>>> import numpy as np
>>> np.set_printoptions(suppress=True, linewidth=200)
>>> X = np.loadtxt("a.csv", delimiter=",")
>>> X
array([[ 0.,  1.,  1.,  2.,  2.,  0.,  0.],
       [ 0.,  2.,  2.,  2.,  2.,  0.,  0.],
       [ 0.,  1.,  2.,  1.,  1.,  0.,  0.],
       [ 1.,  2.,  0.,  1.,  1.,  0.,  0.],
       [ 0.,  0.,  2.,  2.,  2.,  0.,  0.],
       [ 0.,  0.,  0.,  0.,  0.,  1., -2.],
       [ 0.,  0.,  0.,  0.,  0., -1.,  1.]])
>>> U, sv, Vh = np.linalg.svd(X)
>>> np.argmax(sv[:-1] / (sv[1:] + 1e-6)) + 1
np.int64(6)
>>> sv.round(1) + 0
array([6.7, 2.6, 2.2, 1.2, 0.5, 0.4, 0. ])
>>> other = U[:, :6] @ np.diag(sv[:6]) @ Vh[:6]
>>> np.round(np.linalg.norm(X - other) / np.linalg.norm(X), 1)
np.float64(0.0)
>>> other.round(1) + 0
array([[ 0.,  1.,  1.,  2.,  2.,  0.,  0.],
       [ 0.,  2.,  2.,  2.,  2.,  0.,  0.],
       [ 0.,  1.,  2.,  1.,  1.,  0.,  0.],
       [ 1.,  2.,  0.,  1.,  1.,  0.,  0.],
       [ 0.,  0.,  2.,  2.,  2.,  0.,  0.],
       [ 0.,  0.,  0.,  0.,  0.,  1., -2.],
       [ 0.,  0.,  0.,  0.,  0., -1.,  1.]])
>>> np.linalg.matrix_rank(other)
np.int64(6)
>>> U, sv, Vh = np.linalg.svd(X)
>>> V = Vh[:(sv > 1e-8).sum()]
>>> rng = np.random.default_rng(300)
>>> x0 = X[6] + 2 * X[3] + rng.integers(2) * np.eye(7)[0]
>>> x0
array([ 2.,  4.,  0.,  2.,  2., -1.,  1.])
>>> np.round(V.T @ V, 1) + 0
array([[1. , 0. , 0. , 0. , 0. , 0. , 0. ],
       [0. , 1. , 0. , 0. , 0. , 0. , 0. ],
       [0. , 0. , 1. , 0. , 0. , 0. , 0. ],
       [0. , 0. , 0. , 0.5, 0.5, 0. , 0. ],
       [0. , 0. , 0. , 0.5, 0.5, 0. , 0. ],
       [0. , 0. , 0. , 0. , 0. , 1. , 0. ],
       [0. , 0. , 0. , 0. , 0. , 0. , 1. ]])
>>> np.linalg.matrix_rank(np.vstack([X, x0]))
np.int64(6)
>>> X[1] @ X[6]
np.float64(0.0)
>>> np.linalg.norm(X, axis=1).argmax()
np.int64(1)
>>> np.round(np.linalg.norm(X, axis=0), 1)
array([1. , 3.2, 3.6, 3.7, 3.7, 1.4, 2.2])
>>> np.round(np.linalg.norm(X) ** 2 / np.linalg.norm(X, 2) ** 2, 1)
np.float64(1.3)
>>> round(np.linalg.norm(X[1], 1), 1), round(np.linalg.norm(X[1], np.inf), 1)
(np.float64(8.0), np.float64(2.0))
>>> round(np.linalg.norm(X, 2), 1)
np.float64(6.7)
>>> round(np.linalg.norm(X[1] - X[6]), 1)
np.float64(4.2)
>>> np.round(np.linalg.norm(X, axis=1), 1)
array([3.2, 4. , 2.6, 2.6, 3.5, 2.2, 1.4])
>>> round(np.linalg.norm(X, 2) / np.linalg.norm(X), 1)
np.float64(0.9)
>>> X @ X
array([[ 2.,  7.,  8.,  9.,  9.,  0.,  0.],
       [ 2., 10., 12., 12., 12.,  0.,  0.],
       [ 1.,  6.,  8.,  7.,  7.,  0.,  0.],
       [ 1.,  7.,  7.,  9.,  9.,  0.,  0.],
       [ 2.,  6.,  8.,  8.,  8.,  0.,  0.],
       [ 0.,  0.,  0.,  0.,  0.,  3., -4.],
       [ 0.,  0.,  0.,  0.,  0., -2.,  3.]])
>>> np.flatnonzero(np.linalg.matrix_power((X != 0) + (X.T != 0) + np.eye(7), 7)[4])
array([0, 1, 2, 3, 4])
>>> np.round(np.sort(np.linalg.eigvals(X).real), 1) + 0
array([-0.6, -0.4,  0. ,  0.5,  1.2,  2.4,  5.9])
>>> arr = np.load("case1.npy")
>>> arr
array([[ 19. , -19.6, -20.2,   0.3,   8.9,  -9.8,  20. , -20.7],
       [ 21.1, -20.8, -17. ,   0.3,   9.5,  -9.4,  21.5, -20.7],
       [ 19.9, -17.1, -20.6,   1.3,  10.7, -10.4,  16.8, -20. ],
       [ 20.4, -18.1, -20.2,  -1.5,   8.8, -10.2,  19. , -18.6],
       [ 19.3, -21.8, -20.8,  -0.8,  10.4,  -9.2,  20.6, -18.7],
       [ 20.8, -19. , -20.3,   0.3,  11.3, -10.2,  20.8, -21. ],
       [ 20.8, -18.6, -20.5,   0.5,  10.5,  -8.2,  17. , -19.8],
       [ 20.3, -18.8, -19.8,   0.3,  10.4, -10.1,  19.7, -21.4],
       [ 19.4, -21.6, -21.9,  -0.3,  10.1,  -9. ,  18. , -19.7],
       [ 20.7, -20.6, -19.3,  -0.6,   9.6,  -9.3,  18.4, -19.1],
       [ 18.8, -19.3, -18.9,   0.5,  10.4, -10.2,  20.9, -20.8],
       [ 18.4, -21.2, -19.7,  -0.2,  10. ,  -9.4,  19.4, -20.7],
       [ 20.1, -19.5, -18.8,   0.1,   9.5, -10.1,  20.3, -18.5],
       [ 19.1, -19.4, -20.3,   1. ,   9.6, -10. ,  20.5, -18.7],
       [ 17.3, -19.8, -20.9,   0. ,   9.7,  -8. ,  19.9, -19.9],
       [ 20.3, -18.6, -19.2,   0.1,  11.5, -10. ,  19.7, -18.7],
       [ 21.2, -21. , -20.2,  -1.6,  10.4,  -9.6,  20.3, -20. ],
       [ 19.6, -20. , -20.9,  -0.7,   8.6,  -9.5,  21.1, -19.7],
       [ 19.8, -19.4, -19.9,   1.5,   9. , -10.1,  21.5, -19.1],
       [ 20.8, -20.4, -20.5,   0.7,  10.3, -10.6,  19.3, -18.3],
       [ 20. , -19.3, -19.7,   0.7,  10.1,  -8.6,  18.8, -18.1],
       [ 19.5, -18.4, -18.7,  -0.5,  12.4, -10.3,  20.3, -21.8],
       [ 19.8, -20.6, -21.5,   0.5,   9.3,  -9.9,  20.4, -22.1],
       [ 19.6, -20. , -20.4,   0.3,   9.3,  -9.3,  20.3, -19.4],
       [ 21.1, -21. , -20.4,  -1.2,  10.1,  -9.4,  19.5, -20.4],
       [ 19.7, -19.6, -21. ,  -0.6,   8.8,  -9.8,  21.4, -21.1],
       [ 18.9, -21.2, -19.5,  -0.7,  10.3,  -9.9,  19.2, -20.6],
       [ 19.5, -20.5, -20.9,   0.4,   8.2,  -9.9,  19.4, -20.8],
       [ 19.2, -21.5, -21. ,  -0.1,   8.2,  -8.6,  20.4, -19.9],
       [ 22.4, -19.1, -20.2,   0.9,   8.3, -10.3,  20.4, -20. ],
       [ 19.7, -18.4, -18.9,   0.7,   9.5, -10. ,  19.6, -20. ],
       [ 20. , -20.7, -19.3,  -1.2,  10.9, -10.4,  20.2, -19.5],
       [ 19.1, -21.8, -19.9,  -0.4,  10.3,  -9.7,  20.7, -17.3],
       [ 20.8, -18.6, -20.9,  -0.6,   9.8, -11. ,  18.7, -19.2],
       [ 19.2, -20.9, -18.6,  -0.4,   8.8, -11.1,  20.1, -21.7],
       [ 19.2, -18.1, -19.8,   0. ,  10.5,  -9.8,  19.7, -17.5],
       [ 18.4, -18.7, -19.3,  -1.7,  10.4, -10. ,  21.3, -19.7],
       [ 19. , -18.4, -20.3,  -1.4,  11.5, -11.4,  20. , -21.9],
       [ 20.2, -19.5, -18.6,   0.4,   9.5, -11. ,  21.1, -18.6]])
>>> [round(float(x), 1) for x in np.linalg.svd(arr, compute_uv=False)[:3]]
[290.7, 8.1, 7.5]
>>> np.argsort(-np.linalg.norm(arr, axis=0).round(6), kind="stable")[:3]
array([2, 6, 7])
>>> round(np.log10(np.linalg.cond(arr)))
2
>>> np.round(np.abs(np.linalg.svd(arr)[2][-1]), 1) + 0
array([0.3, 0.3, 0. , 0.2, 0.1, 0.8, 0.3, 0.1])
>>> np.round(np.linalg.norm(arr, 2) / np.linalg.norm(arr), 1)
np.float64(1.0)
